$ python -q
>>> import numpy as np
>>> from numpy import linalg as LA
>>> np.set_printoptions(precision=4, suppress=True, linewidth=100)
>>> def tidy(a):
...     return np.round(a, 4) + 0
... 
>>> mat = np.array([[1, -1, 1, -1], [1, 0, 0, 0]])
>>> ang = np.radians(135)
>>> R = np.eye(4)
>>> R[2, 2] = R[0, 0] = np.cos(ang)
>>> R[2, 0], R[0, 2] = -np.sin(ang), np.sin(ang)
>>> tidy(R)
array([[-0.7071,  0.    ,  0.7071,  0.    ],
       [ 0.    ,  1.    ,  0.    ,  0.    ],
       [-0.7071,  0.    , -0.7071,  0.    ],
       [ 0.    ,  0.    ,  0.    ,  1.    ]])
>>> A2 = mat @ R.T
>>> np.allclose(LA.norm(mat, axis=1), LA.norm(A2, axis=1))
True
>>> tidy(LA.svd(mat, compute_uv=False)), tidy(LA.svd(A2, compute_uv=False))
(array([2.0743, 0.835 ]), array([2.0743, 0.835 ]))
>>> tidy(A2)
array([[ 0.    , -1.    , -1.4142, -1.    ],
       [-0.7071,  0.    , -0.7071,  0.    ]])
>>> f = np.array([2, 0])
>>> tidy(np.cross(R[2, :3], R[1, :3]))
array([ 0.7071,  0.    , -0.7071])
>>> tidy(np.convolve(R[2], f))
array([-1.4142,  0.    , -1.4142,  0.    ,  0.    ])
>>> A2 = mat / LA.norm(mat, axis=1, keepdims=True)
>>> gram = A2 @ A2.T
>>> (np.abs(gram) > 0.9).astype(int)
array([[1, 0],
       [0, 1]])
>>> np.argwhere(np.triu(np.abs(gram) > 0.95, 1))
array([], shape=(0, 2), dtype=int64)
>>> gram[0]
array([1. , 0.5])
>>> (gram - 2 * np.eye(2)).round(6).argmax(axis=1)
array([1, 0])
>>> mat @ mat
Traceback (most recent call last):
  File "<python-input-23>", line 1, in <module>
    mat @ mat
    ~~~~^~~~~
ValueError: matmul: Input operand 1 has a mismatch in its core dimension 0, with gufunc signature (n?,k),(k,m?)->(n?,m?) (size 2 is different from 4)
>>> gram = mat.T @ mat
>>> gram
array([[ 2, -1,  1, -1],
       [-1,  1, -1,  1],
       [ 1, -1,  1, -1],
       [-1,  1, -1,  1]])
